$ python -q
>>> import numpy as np
>>> np.set_printoptions(suppress=True, linewidth=140)
>>> def rnd(a):
...     return np.round(a, 2) + 0
... 
>>> m1 = np.loadtxt("case14.csv", delimiter=",")
>>> rnd(m1)
array([[ 0.99, -0.05,  0.  ,  0.01, -0.03, -0.03,  0.03, -0.02,  0.  ],
       [-0.05,  0.46,  0.02,  0.09, -0.26, -0.28,  0.25, -0.16,  0.01],
       [ 0.  ,  0.02,  1.  ,  0.  ,  0.01,  0.01, -0.01,  0.01,  0.  ],
       [ 0.01,  0.09,  0.  ,  0.99,  0.04,  0.05, -0.04,  0.03,  0.  ],
       [-0.03, -0.26,  0.01,  0.04,  0.87, -0.14,  0.12, -0.08,  0.  ],
       [-0.03, -0.28,  0.01,  0.05, -0.14,  0.86,  0.13, -0.09,  0.  ],
       [ 0.03,  0.25, -0.01, -0.04,  0.12,  0.13,  0.88,  0.08,  0.  ],
       [-0.02, -0.16,  0.01,  0.03, -0.08, -0.09,  0.08,  0.95,  0.  ],
       [ 0.  ,  0.01,  0.  ,  0.  ,  0.  ,  0.  ,  0.  ,  0.  ,  1.  ]])
>>> # projection: eigenvalues are 0 or 1
>>> U, sig, Vt = np.linalg.svd(m1)
>>> evecs = Vt[:(sig > 1e-8).sum()]
>>> rng = np.random.default_rng(59)
>>> vec = m1[0] + 5 * m1[5] + rng.integers(2) * np.eye(9)[5]
>>> print(rnd(vec))
[ 0.85 -1.45  0.06  0.24 -0.71  5.25  0.68 -0.44  0.02]
>>> np.linalg.matrix_rank(np.vstack([m1, vec]))
np.int64(9)
>>> print(rnd(np.linalg.norm(vec - evecs.T @ evecs @ vec)))
0.38
>>> rnd(evecs.T @ evecs)
array([[ 0.99, -0.05,  0.  ,  0.01, -0.03, -0.03,  0.03, -0.02,  0.  ],
       [-0.05,  0.46,  0.02,  0.09, -0.26, -0.28,  0.25, -0.16,  0.01],
       [ 0.  ,  0.02,  1.  ,  0.  ,  0.01,  0.01, -0.01,  0.01,  0.  ],
       [ 0.01,  0.09,  0.  ,  0.99,  0.04,  0.05, -0.04,  0.03,  0.  ],
       [-0.03, -0.26,  0.01,  0.04,  0.87, -0.14,  0.12, -0.08,  0.  ],
       [-0.03, -0.28,  0.01,  0.05, -0.14,  0.86,  0.13, -0.09,  0.  ],
       [ 0.03,  0.25, -0.01, -0.04,  0.12,  0.13,  0.88,  0.08,  0.  ],
       [-0.02, -0.16,  0.01,  0.03, -0.08, -0.09,  0.08,  0.95,  0.  ],
       [ 0.  ,  0.01,  0.  ,  0.  ,  0.  ,  0.  ,  0.  ,  0.  ,  1.  ]])
>>> out = m1 / np.sqrt((m1 ** 2).mean(axis=1, keepdims=True))
>>> print(np.linalg.matrix_rank(out) == np.linalg.matrix_rank(m1))
True
>>> np.linalg.matrix_rank(m1 - m1.mean(axis=1, keepdims=True))
np.int64(8)
>>> np.allclose(m1[:-1].T @ np.linalg.lstsq(m1[:-1].T, m1[-1])[0], m1[-1])
True
>>> data = np.cumsum(np.array([[1, 4, 2, -6, -1, 1],
...     [7, 9, 6, 9, 6, 1],
...     [-9, 3, -5, 6, 7, -4],
...     [3, 7, -7, 2, 8, 1],
...     [-3, 4, 4, 3, 5, -2],
...     [6, 7, 7, 0, 8, 8],
...     [-6, -8, -3, 1, 1, -4],
...     [6, 2, 5, -7, -4, -6],
...     [0, 1, -4, 1, 7, -7],
...     [3, 6, -7, 5, 6, -2]]), axis=0)
>>> data
array([[  1,   4,   2,  -6,  -1,   1],
       [  8,  13,   8,   3,   5,   2],
       [ -1,  16,   3,   9,  12,  -2],
       [  2,  23,  -4,  11,  20,  -1],
       [ -1,  27,   0,  14,  25,  -3],
       [  5,  34,   7,  14,  33,   5],
       [ -1,  26,   4,  15,  34,   1],
       [  5,  28,   9,   8,  30,  -5],
       [  5,  29,   5,   9,  37, -12],
       [  8,  35,  -2,  14,  43, -14]])
>>> q, r_ = np.linalg.qr(data)
>>> print(rnd(abs(r_[0, 0])), rnd(np.linalg.norm(data[:, 0])))
14.53 14.53
>>> q.shape, r_.shape
((10, 6), (6, 6))
>>> rnd(q.T @ q)
array([[1., 0., 0., 0., 0., 0.],
       [0., 1., 0., 0., 0., 0.],
       [0., 0., 1., 0., 0., 0.],
       [0., 0., 0., 1., 0., 0.],
       [0., 0., 0., 0., 1., 0.],
       [0., 0., 0., 0., 0., 1.]])
>>> np.allclose(r_.T @ r_, data.T @ data)
True
